% ipython --no-banner

In [1]: import numpy as np

In [2]: np.set_printoptions(precision=2, suppress=True, linewidth=140, floatmode="fixed")

In [3]: feats = np.loadtxt("m.csv", delimiter=",")

In [4]: print(feats)
[[ 3.00 -1.00  3.00 -1.00]
 [ 1.00  3.00  1.00  3.00]
 [ 3.00 -1.00  3.00 -1.00]
 [ 1.00  3.00  1.00  3.00]]

In [5]: # columns 0 and 2 are equal

In [6]: print((feats - feats.T) / 2)
[[ 0.00 -1.00  0.00 -1.00]
 [ 1.00  0.00  1.00  0.00]
 [ 0.00 -1.00  0.00 -1.00]
 [ 1.00  0.00  1.00  0.00]]

In [7]: print(np.trace(feats))
12.0

In [8]: print(np.linalg.matrix_power(feats, 2))
[[ 16.00 -12.00  16.00 -12.00]
 [ 12.00  16.00  12.00  16.00]
 [ 16.00 -12.00  16.00 -12.00]
 [ 12.00  16.00  12.00  16.00]]

In [9]: print(feats @ feats)
[[ 16.00 -12.00  16.00 -12.00]
 [ 12.00  16.00  12.00  16.00]
 [ 16.00 -12.00  16.00 -12.00]
 [ 12.00  16.00  12.00  16.00]]

In [10]: feats.inv()
Traceback (most recent call last):
  Cell In[10], line 1
    feats.inv()
AttributeError: 'numpy.ndarray' object has no attribute 'inv'


In [11]: print((feats + feats.T) / 2)
[[3.00 0.00 3.00 0.00]
 [0.00 3.00 0.00 3.00]
 [3.00 0.00 3.00 0.00]
 [0.00 3.00 0.00 3.00]]

In [12]: print(round(np.abs(np.linalg.eigvals(feats)).max(), 2))
6.32

In [13]: print(np.argsort(-np.linalg.norm(feats, axis=0).round(6), kind="stable")[:3])
[0 1 2]

In [14]: print([round(float(x), 2) for x in np.linalg.svd(feats, compute_uv=False)[:3]])
[6.32, 6.32, 0.0]

In [15]: print(np.linalg.matrix_rank(feats, rtol=0.1))
2

In [16]: B = np.array([[-3, -4, -6], [-8, 3, 2], [-9, -9, -5], [-9, -4, -9]])

In [17]: print(B.T @ feats.T)
[[-19.00 -63.00 -19.00 -63.00]
 [-38.00 -16.00 -38.00 -16.00]
 [-26.00 -32.00 -26.00 -32.00]]

In [18]: print(np.vstack([feats, B.T]).shape)
(7, 4)

In [19]: print(feats @ B)
[[-19.00 -38.00 -26.00]
 [-63.00 -16.00 -32.00]
 [-19.00 -38.00 -26.00]
 [-63.00 -16.00 -32.00]]

In [20]: print(np.linalg.matrix_rank(feats @ B))
2

In [21]: th = np.radians(60)

In [22]: r_ = np.eye(4)

In [23]: r_[0, 0] = r_[2, 2] = np.cos(th)

In [24]: r_[0, 2], r_[2, 0] = -np.sin(th), np.sin(th)

In [25]: print(r_)
[[ 0.50  0.00 -0.87  0.00]
 [ 0.00  1.00  0.00  0.00]
 [ 0.87  0.00  0.50  0.00]
 [ 0.00  0.00  0.00  1.00]]

In [26]: B = feats @ r_.T

In [27]: print(B)
[[-1.10 -1.00  4.10 -1.00]
 [-0.37  3.00  1.37  3.00]
 [-1.10 -1.00  4.10 -1.00]
 [-0.37  3.00  1.37  3.00]]

In [28]: print(np.abs(B - feats).max(axis=0))
[4.10 0.00 1.10 0.00]

In [29]: print(round(float(np.linalg.det(r_)), 2), np.trace(r_))
1.0 3.0

In [30]: t3 = np.stack([feats, -1 * feats, feats[::-1]])

In [31]: print(np.linalg.norm(t3, axis=(1, 2)))
[8.94 8.94 8.94]

In [32]: print(t3.sum(axis=0))
[[ 1.00  3.00  1.00  3.00]
 [ 3.00 -1.00  3.00 -1.00]
 [ 1.00  3.00  1.00  3.00]
 [ 3.00 -1.00  3.00 -1.00]]

In [33]: print(t3.shape)
(3, 4, 4)

In [34]: B = np.array([[2, 3, -2], [0, 2, 0], [0, 2, -3]])

In [35]: data = B.T @ B

In [36]: print(data)
[[  4   6  -4]
 [  6  17 -12]
 [ -4 -12  13]]

In [37]: # symmetric

In [38]: u = np.array([3, -3])

In [39]: print(np.convolve(data[2], u))
[-12 -24  75 -39]

In [40]: print(np.cross(data[2, :3], data[0, :3]))
[-30  36  24]

In [41]: print(round(np.linalg.det(feats.T), 2))
0.0

In [42]: print(np.round(np.linalg.det(feats[::-1]), 2))
0.0

In [43]: print(round(float(np.linalg.det(2 * feats)), 2), round(np.linalg.det(feats), 2))
0.0 0.0

In [44]: print(round(float(np.linalg.eigvals(feats).sum().real), 2))
12.0

In [45]: print(np.kron(np.eye(2, dtype=int), feats))
[[ 3.00 -1.00  3.00 -1.00  0.00 -0.00  0.00 -0.00]
 [ 1.00  3.00  1.00  3.00  0.00  0.00  0.00  0.00]
 [ 3.00 -1.00  3.00 -1.00  0.00 -0.00  0.00 -0.00]
 [ 1.00  3.00  1.00  3.00  0.00  0.00  0.00  0.00]
 [ 0.00 -0.00  0.00 -0.00  3.00 -1.00  3.00 -1.00]
 [ 0.00  0.00  0.00  0.00  1.00  3.00  1.00  3.00]
 [ 0.00 -0.00  0.00 -0.00  3.00 -1.00  3.00 -1.00]
 [ 0.00  0.00  0.00  0.00  1.00  3.00  1.00  3.00]]

In [46]: vals, vecs = np.linalg.eigh(data)

In [47]: x = np.array([-2, -1, 2])

In [48]: print(x @ data @ x)
189

In [49]: print(vecs * np.abs(vals) @ vecs.T)
[[  4.00   6.00  -4.00]
 [  6.00  17.00 -12.00]
 [ -4.00 -12.00  13.00]]

In [50]: print(np.abs(data).sum(axis=1).max(), round(float(np.abs(vals).max()), 2))
35 29.2

In [51]: print((np.sign(vecs[:, -1].round(6)) == np.sign(vecs[0, -1].round(6))).astype(int))
[1 1 0]

In [52]: arr = 2 * np.eye(4) + np.eye(4, k=1)

In [53]: print(arr)
[[2.00 1.00 0.00 0.00]
 [0.00 2.00 1.00 0.00]
 [0.00 0.00 2.00 1.00]
 [0.00 0.00 0.00 2.00]]

In [54]: u = np.array([9, 8, 3, 1])

In [55]: B = arr + np.outer(u, np.eye(4)[2])

In [56]: print(B)
[[2.00 1.00 9.00 0.00]
 [0.00 2.00 9.00 0.00]
 [0.00 0.00 5.00 1.00]
 [0.00 0.00 1.00 2.00]]

In [57]: print(np.round(np.linalg.det(B) / np.linalg.det(arr), 2), round(float(1 + np.linalg.solve(arr, u)[2]), 2))
2.25 2.25

In [58]: print(np.linalg.matrix_rank(B - arr))
1

In [59]: O = B.astype(float).copy()

In [60]: for j in range(4):
    ...:     O[:, j] -= O[:, :j] @ (O[:, :j].T @ O[:, j])
    ...:     O[:, j] /= np.linalg.norm(O[:, j])
    ...: 

In [61]: print(np.round(O.T @ O, 2) + 0)
[[1.00 0.00 0.00 0.00]
 [0.00 1.00 0.00 0.00]
 [0.00 0.00 1.00 0.00]
 [0.00 0.00 0.00 1.00]]

In [62]: print(np.round(O.T @ B, 2) + 0)
[[2.00 1.00 9.00 0.00]
 [0.00 2.00 9.00 0.00]
 [0.00 0.00 5.10 1.37]
 [0.00 0.00 0.00 1.77]]

In [63]: M = np.load("layer2.npy")

In [64]: print(M)
[[6 3 8 9]
 [2 9 9 1]
 [4 1 4 7]]

In [65]: print(round(float(np.linalg.norm(M, 2) / np.linalg.norm(M)), 2))
0.91

In [66]: print(np.linalg.cond(M) > 100)
False

In [67]: print([round(float(x), 2) for x in np.linalg.svd(M, compute_uv=False)[:3]])
[19.01, 8.8, 0.54]

In [68]: print(np.argsort(-np.linalg.norm(M, axis=0).round(6), kind="stable")[:3])
[2 3 1]

In [69]: gram = M.T @ M

In [70]: print(np.allclose(gram, gram.T))
True

In [71]: print(np.round(np.linalg.eigvalsh(gram)[::-1], 2) + 0)
[361.21  77.49   0.29   0.00]

In [72]: print(np.linalg.matrix_rank(gram))
3

In [73]: print(np.trace(gram), (M ** 2).sum())
439 439

In [74]: print(np.linalg.svd(M, compute_uv=False) ** 2)
[361.21  77.49   0.29]

In [75]: m1 = np.load("sample14.npy")

In [76]: print(m1)
[[0.42 0.17 0.08 0.33]
 [0.44 0.17 0.06 0.33]
 [0.05 0.32 0.23 0.41]
 [0.14 0.38 0.43 0.05]]

In [77]: # row-stochastic, so 1 is an eigenvalue

In [78]: x = np.array([1, 0, -2, 2])

In [79]: y = m1 @ x

In [80]: beta, lr = np.zeros(4), 1 / np.linalg.norm(m1, 2) ** 2

In [81]: for i in range(50):
    ...:     beta -= lr * m1.T @ (m1 @ beta - y)
    ...:     if i % 10 == 0: print(i, round(np.linalg.norm(m1 @ beta - y), 2))
    ...: 
0 0.96
10 0.16
20 0.07
30 0.03
40 0.02

In [82]: print(round(np.linalg.cond(m1), 2))
82.98

In [83]: x = np.array([1, 2, 5, 5])

In [84]: h1 = np.maximum(m1 @ x, 0)

In [85]: print(m1 * (h1 > 1e-9)[:, None])
[[0.42 0.17 0.08 0.33]
 [0.44 0.17 0.06 0.33]
 [0.05 0.32 0.23 0.41]
 [0.14 0.38 0.43 0.05]]

In [86]: print(m1.sum(axis=1))
[1.00 1.00 1.00 1.00]

In [87]: pr = np.eye(4)[1]

In [88]: for _ in range(6):
    ...:     pr = pr @ m1
    ...:     print(pr.round(2))
    ...: 
[0.44 0.17 0.06 0.33]
[0.31 0.25 0.20 0.24]
[0.28 0.25 0.19 0.28]
[0.28 0.26 0.20 0.27]
[0.28 0.25 0.20 0.27]
[0.28 0.25 0.20 0.27]

In [89]: W1 = np.array([[0, 0, 2, 2, 0],
    ...:     [1, -1, -1, 0, 2],
    ...:     [0, 0, -2, -2, -2],
    ...:     [-1, 1, 2, -2, 2]])

In [90]: beta = np.array([-1, 1, 2, -2, 2])

In [91]: H = np.maximum(m1 @ W1 + beta, 0)

In [92]: print((H > 0).astype(int))
[[0 1 1 0 1]
 [0 1 1 0 1]
 [0 1 1 0 1]
 [0 1 1 0 1]]

In [93]: print(H)
[[0.00 1.17 3.17 0.00 2.83]
 [0.00 1.17 3.28 0.00 2.89]
 [0.00 1.09 2.14 0.00 3.00]
 [0.00 0.67 1.14 0.00 2.00]]

In [94]: print((H > 0).mean(axis=0))
[0.00 1.00 1.00 0.00 1.00]

In [95]: cent = np.array([[0, 3, -1], [0, -2, -1], [0, 0, -1], [3, 1, 2], [-1, -3, -1]])

In [96]: print((H @ cent).round(6).argmax(axis=1))
[0 0 0 0]

In [97]: rank = np.linalg.matrix_rank(H)

In [98]: print(rank)
3

In [99]: null = np.linalg.svd(H)[2][rank:].T

In [100]: print([int(np.linalg.matrix_rank(H[:i])) for i in range(1, len(H) + 1)])
[1, 2, 3, 3]

In [101]: print(np.round(null @ null.T, 2) + 0)
[[1.00 0.00 0.00 0.00 0.00]
 [0.00 0.00 0.00 0.00 0.00]
 [0.00 0.00 0.00 0.00 0.00]
 [0.00 0.00 0.00 1.00 0.00]
 [0.00 0.00 0.00 0.00 0.00]]

In [102]: print(np.linalg.matrix_rank(H.T @ H), np.linalg.matrix_rank(H @ H.T))
3 3

In [103]: print(np.round(H @ null, 2) + 0)
[[0.00 0.00]
 [0.00 0.00]
 [0.00 0.00]
 [0.00 0.00]]

In [104]: print([int(np.linalg.matrix_rank(np.delete(H, i, axis=0))) for i in range(4)])
[3, 3, 3, 3]

In [105]: print([int(np.linalg.matrix_rank(H[:, :j + 1])) for j in range(5)])
[0, 1, 2, 2, 3]

In [106]: print(null.shape)
(5, 2)

In [107]: F = np.load("block19.npy")

In [108]: print(F)
[[-7.72  5.56 -3.08]
 [-2.37 -0.05 -9.72]
 [ 4.09 -4.82 -7.75]
 [ 2.19 -3.57 -9.08]
 [-6.71  4.13 -6.16]
 [ 4.67 -5.17 -7.17]
 [-1.96  3.41  9.20]
 [ 6.81 -4.26  5.96]
 [ 7.76 -5.66  2.78]
 [-3.06  0.55 -9.51]
 [-5.62  2.95 -7.73]
 [ 6.24 -5.99 -5.02]
 [-4.95  5.33  6.86]
 [ 2.81 -3.99 -8.73]
 [-0.21  2.12  9.77]
 [ 3.58 -4.50 -8.18]
 [ 6.08 -3.43  7.17]
 [-0.02  1.98  9.80]
 [-7.62  6.35  1.25]
 [-0.16  2.08  9.78]
 [-7.82  5.81 -2.25]
 [-6.31  3.68 -6.83]
 [ 6.82 -6.22 -3.84]
 [-7.85  6.17 -0.55]
 [-5.24  2.57 -8.12]]

In [109]: # null space of dimension 1

In [110]: Uu, sig, vt = np.linalg.svd(F)

In [111]: vecs = vt[:(sig > 1e-8).sum()]

In [112]: rng = np.random.default_rng(816)

In [113]: x = F[13] + 5 * F[11] + rng.integers(2) * np.eye(3)[0]

In [114]: print(x)
[ 34.00 -33.96 -33.80]

In [115]: print(np.allclose(vecs.T @ vecs @ x, x))
True

In [116]: print(np.linalg.matrix_rank(np.vstack([F, x])))
2

In [117]: print(round(np.linalg.norm(x - vecs.T @ vecs @ x), 2))
0.0
